% python3 -q
>>> import numpy as np
>>> import numpy.linalg as la
>>> np.set_printoptions(precision=2, suppress=True, linewidth=100)
>>> X = np.load("dump.npy")
>>> X
array([[ -0.1,   0. ,   0.2,   0.6,   1.6,   1. ,   0.5,  -0.6],
       [ -1.3,  -0.5,  -0.2,   2.1,   0.1,   0.8,  -2. ,   0.4],
       [  0. ,   0.2,   1.1,   1.6,   1.6,  -0.6,  -0.6,  -0.5],
       [  0.4,   1. ,  -0.8,  -1.6,   2.5,  -0.7,   0.5,   0.3],
       [  0.2,   0. ,   0.2,   0. ,   0.7,  -1.1,   0.2,  -0.3],
       [ -0.6,  -0.7,  -0.8,   0.3,  -0.2,   0. ,   1.9,  -0.6],
       [  1.3,  -0.9,  -0.2,  -0.4,   0. ,   0.3,  -1.5,  -0.6],
       [  0.7,   2. ,   2.1,  -3.6,   0.6,   0.4,  -0.5,  -0.3],
       [  1. ,  -1.5,  -1.8,   1.4,  -0.7,  -0.2,  -0.4,   0.7],
       [  0.3,   1.1,   1. ,   1.4,   0.4,  -0.2,  -0.5,  -0.9],
       [ -1. ,   0.2,   1. ,  -0.1,   0.3,   1. ,  -0.2,  -0.2],
       [  0.2,   0.1,   0.1,  -1.2,  -1.5,   1.7,   0. ,  -0.1],
       [  1.2,  -0.4,   0.8,  -0.1,  -1.8,  -0.2,  -1.7,   0.1],
       [ -8. ,  28. ,  -4. ,  14. ,  10. ,  16. ,  16. , -58. ],
       [  0.1,   2.4,   0.7,   1.2,  -1.5,   0.1,   0.4,  -1.1],
       [ -0.1,  -0.4,   1.7,   1.9,   1.5,   0.2,  -0.3,  -0.1],
       [  0.1,  -0.8,   0. ,  -0.1,  -0.8,  -1.1,  -0.1,  -0.2],
       [  2.2,  -0.2,  -1.2,  -0.4,   0.4,  -0.1,   0. ,   1. ],
       [  0.4,  -1.2,  -0.7,  -0.9,   0.6,   1.7,   1.3,  -0.3],
       [  0.1,  -0.4,   1.1,   0.2,  -1.3,   0.2,   0.1,  -0.3],
       [ -0.3,  -0.2,   1. ,   0.5,  -0.8,  -1.2,  -0.9,   1.9],
       [ -0.1,  -0.3,  -1.5,   0.3,   1.4,   0.7,   0.1,   2.4]])
>>> Z = X[[20, 13]].astype(float)
>>> for _ in range(5):
...     idx = la.norm(X[:, None] - Z, axis=-1).argmin(axis=1)
...     Z = np.array([X[idx == j].mean(axis=0) for j in range(2)])
... 
>>> idx
array([0, 0, 0, 0, 0, 0, 0, 0, 0, 0, 0, 0, 0, 1, 0, 0, 0, 0, 0, 0, 0, 0])
>>> np.abs(Z[1] - Z[0]).argmax()
np.int64(7)
>>> Z[1] - Z[0]
array([ -8.22,  28.02,  -4.18,  13.85,   9.85,  15.87,  16.18, -58.03])
>>> print(Z)
[[  0.22  -0.02   0.18   0.15   0.15   0.13  -0.18   0.03]
 [ -8.    28.    -4.    14.    10.    16.    16.   -58.  ]]
>>> x0 = np.array([3, 2, 2, 3, 3, 3, 3, 2])
>>> y = X @ x0
>>> coef, lr = np.zeros(8), 1 / la.norm(X, 2) ** 2
>>> for i in range(6):
...     coef -= lr * X.T @ (X @ coef - y)
...     if i % 2 == 0: print(i, round(la.norm(X @ coef - y), 2))
... 
0 24.19
2 24.01
4 23.84
>>> round(la.cond(X), 2)
np.float64(29.79)
>>> feats = np.load("out8.npy")
>>> feats
array([[-1.,  0.,  0.,  0.,  0.,  0.,  0.,  0.,  0.,  0.,  0., -2.,  0.],
       [ 0., -1., -2.,  0., -2., -2.,  0.,  0.,  0., -2., -2.,  0., -2.],
       [ 0., -2., -1.,  0., -2., -2.,  0.,  0.,  0., -2., -2.,  0., -2.],
       [ 0.,  0.,  0., -1.,  0.,  0., -2., -2., -2.,  0.,  0.,  0.,  0.],
       [ 0., -2., -2.,  0., -1., -2.,  0.,  0.,  0., -2., -2.,  0., -2.],
       [ 0., -2., -2.,  0., -2., -1.,  0.,  0.,  0., -2., -2.,  0., -2.],
       [ 0.,  0.,  0., -2.,  0.,  0., -1., -2., -2.,  0.,  0.,  0.,  0.],
       [ 0.,  0.,  0., -2.,  0.,  0., -2., -1., -2.,  0.,  0.,  0.,  0.],
       [ 0.,  0.,  0., -2.,  0.,  0., -2., -2., -1.,  0.,  0.,  0.,  0.],
       [ 0., -2., -2.,  0., -2., -2.,  0.,  0.,  0., -1., -2.,  0., -2.],
       [ 0., -2., -2.,  0., -2., -2.,  0.,  0.,  0., -2., -1.,  0., -2.],
       [-2.,  0.,  0.,  0.,  0.,  0.,  0.,  0.,  0.,  0.,  0., -1.,  0.],
       [ 0., -2., -2.,  0., -2., -2.,  0.,  0.,  0., -2., -2.,  0., -1.]])
>>> np.round(la.det(feats), 2)
np.float64(-273.0)
>>> np.sort(la.eigvals(feats).real)
array([-13.,  -7.,  -3.,   1.,   1.,   1.,   1.,   1.,   1.,   1.,   1.,   1.,   1.])
>>> np.flatnonzero(la.matrix_power((feats != 0) + (feats.T != 0) + np.eye(13), 13)[5])
array([ 1,  2,  4,  5,  9, 10, 12])
